% python3 -q
>>> import numpy as np
>>> from numpy import linalg as LA
>>> np.set_printoptions(precision=2, suppress=True, linewidth=200)
>>> def rnd(a):
...     return np.round(a, 2) + 0
... 
>>> B = np.array([[3, -3, -1], [1, 3, 2], [2, 3, -3]])
>>> J = B - B.T
>>> J
array([[ 0, -4, -3],
       [ 4,  0, -1],
       [ 3,  1,  0]])
>>> left, sig, Vt = LA.svd(J)
>>> evecs = Vt[:(sig > 1e-8).sum()]
>>> rng = np.random.default_rng(9835)
>>> x = J[2] + 4 * J[1] + rng.integers(2) * np.eye(3)[1]
>>> print(x)
[19.  2. -4.]
>>> rnd(evecs.T @ evecs)
array([[ 0.96,  0.12, -0.15],
       [ 0.12,  0.65,  0.46],
       [-0.15,  0.46,  0.38]])
>>> np.allclose(evecs.T @ evecs @ x, x)
False
>>> x = np.array([-1, 0, 1])
>>> x @ J @ x
np.int64(0)
>>> rnd(LA.svd(J, compute_uv=False))
array([5.1, 5.1, 0. ])
>>> q = LA.solve(np.eye(3) - J, np.eye(3) + J)
>>> rnd(LA.det(q))
np.float64(1.0)
>>> rnd(q @ q.T)
array([[1., 0., 0.],
       [0., 1., 0.],
       [0., 0., 1.]])
>>> print(LA.lstsq(J[:-1].T, J[-1])[2])
2
>>> np.abs(np.diag(LA.qr(J)[1])) > 1e-9
array([ True,  True, False])
>>> np.unique(J.round(6), axis=0).shape
(3, 3)
>>> mat = np.array([[0, -3, 3, 1], [2, 2, 2, 2], [0, -3, 3, 1], [-2, 1, -3, -2]])
>>> mat
array([[ 0, -3,  3,  1],
       [ 2,  2,  2,  2],
       [ 0, -3,  3,  1],
       [-2,  1, -3, -2]])
>>> theta = np.radians(92)
>>> R = np.eye(4)
>>> R[2, 2] = R[1, 1] = np.cos(theta)
>>> R[2, 1], R[1, 2] = -np.sin(theta), np.sin(theta)
>>> rnd(R)
array([[ 1.  ,  0.  ,  0.  ,  0.  ],
       [ 0.  , -0.03,  1.  ,  0.  ],
       [ 0.  , -1.  , -0.03,  0.  ],
       [ 0.  ,  0.  ,  0.  ,  1.  ]])
>>> B = mat @ R.T
>>> print(rnd(LA.det(R)), rnd(np.trace(R)))
1.0 1.93
>>> left, sig, Vt = LA.svd(mat)
>>> np.argmax(sig[:-1] / (sig[1:] + 1e-6)) + 1
np.int64(3)
>>> rnd(sig)
array([7.24, 4.39, 0.63, 0.  ])
>>> B = left[:, :3] @ np.diag(sig[:3]) @ Vt[:3]
>>> rnd(B)
array([[ 0., -3.,  3.,  1.],
       [ 2.,  2.,  2.,  2.],
       [ 0., -3.,  3.,  1.],
       [-2.,  1., -3., -2.]])
>>> LA.matrix_rank(mat, rtol=0.05)
np.int64(3)
>>> rnd(np.abs(mat - B).max())
np.float64(0.0)
>>> rnd(LA.norm(mat - B, 2)), rnd(sig[3])
(np.float64(0.0), np.float64(0.0))
>>> def softmax(z):
...     e = np.exp(z - z.max(axis=-1, keepdims=True))
...     return e / e.sum(axis=-1, keepdims=True)
... 
>>> rnd(softmax(mat).sum(axis=1))
array([1., 1., 1., 1.])
>>> rnd(softmax(mat[3] + 3))
array([0.04, 0.89, 0.02, 0.04])
>>> att = mat @ mat.T / np.sqrt(4)
>>> softmax(att).round(6).argmax(axis=1)
array([0, 1, 0, 3])
>>> rnd(softmax(att + np.triu(np.full(att.shape, -np.inf), 1)))
array([[1. , 0. , 0. , 0. ],
       [0. , 1. , 0. , 0. ],
       [0.5, 0. , 0.5, 0. ],
       [0. , 0. , 0. , 1. ]])
>>> LA.cond(mat) > 100
np.True_
>>> LA.matrix_rank(mat, rtol=0.1)
np.int64(2)
>>> print(rnd(LA.norm(mat, 2) / LA.norm(mat)))
0.85
>>> print(np.argsort(-LA.norm(mat, axis=0).round(6), kind="stable")[:3])
[2 1 3]
>>> r = LA.matrix_rank(mat)
>>> r
np.int64(3)
>>> null = LA.svd(mat)[2][r:].T
>>> [int(LA.matrix_rank(mat[:i])) for i in range(1, len(mat) + 1)]
[1, 2, 2, 3]
>>> [int(LA.matrix_rank(np.delete(mat, i, axis=0))) for i in range(4)]
[3, 2, 3, 2]
>>> [int(LA.matrix_rank(mat[:, :j + 1])) for j in range(4)]
[1, 2, 3, 3]
>>> F = np.load("case16.npy")
>>> print(F)
[[ 2  2  0  2]
 [ 2  2  1  3]
 [ 0  1 -2  4]
 [ 2  3  4 -4]]
>>> x = np.array([-1, 2, -2, -1])
>>> print(np.einsum("ij,j->i", F, x))
[ 0 -3  2  0]
>>> (F @ x).argmax()
np.int64(2)
>>> np.sign((F @ x).round(6))
array([ 0, -1,  1,  0])
>>> q = F.astype(float).copy()
>>> for j in range(4):
...     q[:, j] -= q[:, :j] @ (q[:, :j].T @ q[:, j])
...     q[:, j] /= LA.norm(q[:, j])
... 
>>> rnd(q.T @ q)
array([[1., 0., 0., 0.],
       [0., 1., 0., 0.],
       [0., 0., 1., 0.],
       [0., 0., 0., 1.]])
>>> evals, evecs = LA.eig(F)
>>> print(rnd(evals))
[ 6.01 -7.64  0.67 -1.04]
>>> print(rnd(F @ evecs[:, 0] - evals[0] * evecs[:, 0]))
[0. 0. 0. 0.]
>>> rnd(np.prod(evals))
np.float64(32.0)
>>> rnd(np.sort(LA.eigvals(F.T)))
array([-7.64, -1.04,  0.67,  6.01])
>>> print(rnd(np.sort(LA.eigvals(F @ F))))
[ 0.45  1.08 36.09 58.38]
>>> A = np.array([[2, 2, 2], [2, 4, 4], [2, 4, 6]])
>>> # equal to its transpose
>>> np.diff(A, axis=0)
array([[0, 2, 2],
       [0, 0, 2]])
>>> print(A - A[0])
[[0 0 0]
 [0 2 2]
 [0 2 4]]
>>> A[:, 3]
Traceback (most recent call last):
  File "<python-input-75>", line 1, in <module>
    A[:, 3]
    ~^^^^^^
IndexError: index 3 is out of bounds for axis 1 with size 3
>>> rnd(A.mean(axis=0))
array([2.  , 3.33, 4.  ])
>>> rnd(LA.norm(A))
np.float64(10.2)
>>> print(A.shape)
(3, 3)
>>> A.sum(axis=1)
array([ 6, 10, 12])
>>> A.sum(axis=0)
array([ 6, 10, 12])
>>> print(np.count_nonzero(A))
9
>>> E = np.load("block14.npy")
>>> rnd(E)
array([[-0.26, -2.03,  1.5 , -0.87],
       [-2.03,  3.93,  1.37,  0.58],
       [ 1.5 ,  1.37,  2.39, -2.28],
       [-0.87,  0.58, -2.28,  1.94]])
>>> # symmetric, so the eigenvalues are real
>>> [round(float(x), 2) for x in LA.svd(E, compute_uv=False)[:3]]
[5.0, 5.0, 2.0]
>>> print(rnd(LA.norm(E, 2) / LA.norm(E)))
0.68
>>> print(LA.cond(E) > 100)
True
>>> data = np.minimum.outer(np.arange(1, 5), np.arange(1, 5)) * -1
>>> data
array([[-1, -1, -1, -1],
       [-1, -2, -2, -2],
       [-1, -2, -3, -3],
       [-1, -2, -3, -4]])
>>> # symmetric
>>> x = np.array([2, 3, 3, 3])
>>> y = data @ x
>>> y
array([-11, -20, -26, -29])
>>> print(rnd(LA.solve(data, 4 * y)))
[ 8. 12. 12. 12.]
>>> rnd(LA.solve(data, data[:, 3]))
array([0., 0., 0., 1.])
>>> rnd(LA.solve(data, y))
array([2., 3., 3., 3.])
>>> left, sig, Vt = LA.svd(data, full_matrices=False)
>>> print(rnd(Vt @ Vt.T))
[[1. 0. 0. 0.]
 [0. 1. 0. 0.]
 [0. 0. 1. 0.]
 [0. 0. 0. 1.]]
>>> left.shape, sig.shape, Vt.shape
((4, 4), (4,), (4, 4))
>>> (sig > 1e-8).sum()
np.int64(4)
>>> rnd(np.sqrt((sig ** 2).sum())), rnd(LA.norm(data))
(np.float64(8.37), np.float64(8.37))
>>> np.abs(left[:, 0]).round(6).argmax()
np.int64(3)
>>> rnd(left.T @ left)
array([[1., 0., 0., 0.],
       [0., 1., 0., 0.],
       [0., 0., 1., 0.],
       [0., 0., 0., 1.]])
>>> rnd(np.abs(Vt[0]))
array([0.23, 0.43, 0.58, 0.66])
>>> rnd(sig / sig[0])
array([1.  , 0.12, 0.05, 0.03])
>>> rnd(sig)
array([8.29, 1.  , 0.43, 0.28])
>>> feats = np.loadtxt("arr.csv", delimiter=",")
>>> feats
array([[-21.47,   2.52,  29.79],
       [ -2.21,  -5.8 ,  10.99],
       [ -5.45,  10.64,  14.97],
       [ -1.31,  -2.64,  -3.7 ],
       [ -0.07,   8.8 , -10.63],
       [ -5.17,   3.58,   3.76],
       [  5.52,  13.66,  -3.74],
       [  0.2 ,  -4.01,   5.29],
       [ -3.11,   1.38,  11.05],
       [ -5.2 ,   5.98,  -0.13],
       [-17.07,  13.24,  34.06],
       [ 35.21, -21.44, -26.27],
       [  6.45,  -0.24,  -4.69],
       [-22.9 ,  15.21,   0.09],
       [-21.77,   8.63,  23.59],
       [-13.95,  17.31,  20.06],
       [ 10.6 ,  -7.32, -18.21],
       [ -2.17,  -4.46,  -7.84],
       [ -4.11,   8.25,  13.61],
       [  9.5 , -16.4 ,   6.15],
       [  5.23, -14.1 ,  -9.75],
       [ -0.54,   3.66,   8.12],
       [ 16.81,  -2.58, -12.41]])
>>> C2 = np.cov(feats, rowvar=False)
>>> rnd(np.corrcoef(feats[:, 2], feats[:, 0])[0, 1])
np.float64(-0.79)
>>> print(rnd(C2))
[[ 174.18  -98.1  -156.68]
 [ -98.1   105.03   84.77]
 [-156.68   84.77  226.89]]
>>> np.argsort(-feats.std(axis=0).round(6), kind="stable")
array([2, 0, 1])
>>> u = np.array([0, -3, -3])
>>> B = C2 + np.outer(u, np.eye(3)[1])
>>> LA.matrix_rank(LA.inv(B) - LA.inv(C2), tol=1e-8)
np.int64(1)
>>> D = LA.norm(feats[:, None] - feats[None], axis=-1)
>>> print(rnd(D[:5, :5]))
[[ 0.   28.17 23.29 39.43 46.16]
 [28.17  0.   17.22 15.05 26.18]
 [23.29 17.22  0.   23.28 26.22]
 [39.43 15.05 23.28  0.   13.43]
 [46.16 26.18 26.22 13.43  0.  ]]
>>> np.flatnonzero(D[1] < D.mean() / 2)
array([ 1,  5,  7,  8, 21])
>>> np.unravel_index(D.round(6).argmax(), D.shape)
(np.int64(10), np.int64(11))
>>> print(D[1].round(6).argsort(kind="stable")[:4])
[ 1  7  8 21]
>>> LA.matrix_rank(D ** 2)
np.int64(5)
>>> q, evecs = LA.qr(feats[:, :2])[0], LA.qr(feats[:, 2:])[0]
>>> sig = LA.svd(q.T @ evecs, compute_uv=False)
>>> rnd(LA.norm(q @ q.T - evecs @ evecs.T, 2))
np.float64(1.0)
>>> arr = np.load("mat.npy")
>>> rnd(arr)
array([[-1.23, -2.13, -2.92,  1.19],
       [-0.41, -1.02,  2.2 ,  3.15],
       [ 3.69, -0.11, -1.01,  1.15],
       [-0.82,  3.22, -1.27,  1.82]])
>>> x = np.array([3, -2, -3, 3])
>>> y = arr @ x
>>> beta, lr = np.zeros(4), 1 / LA.norm(arr, 2) ** 2
>>> for i in range(250):
...     beta -= lr * arr.T @ (arr @ beta - y)
...     if i % 50 == 0: print(i, round(LA.norm(arr @ beta - y), 2))
... 
0 0.0
50 0.0
100 0.0
150 0.0
200 0.0
>>> rnd(beta)
array([ 3., -2., -3.,  3.])
>>> B = arr + rng.integers(-2, 3, (4, 3)) @ rng.integers(-2, 3, (3, 4))
>>> rnd(B)
array([[-3.23, -3.13, -3.92, -0.81],
       [ 1.59, -1.02,  4.2 ,  7.15],
       [ 3.69,  1.89, -3.01, -2.85],
       [ 1.18,  1.22, -0.27,  3.82]])
>>> np.abs(B - arr).sum(axis=1)
array([6., 8., 8., 7.])
>>> rnd(B - arr)
array([[-2., -1., -1., -2.],
       [ 2.,  0.,  2.,  4.],
       [ 0.,  2., -2., -4.],
       [ 2., -2.,  1.,  2.]])
>>> LA.matrix_rank(B - arr, tol=1e-8)
np.int64(3)
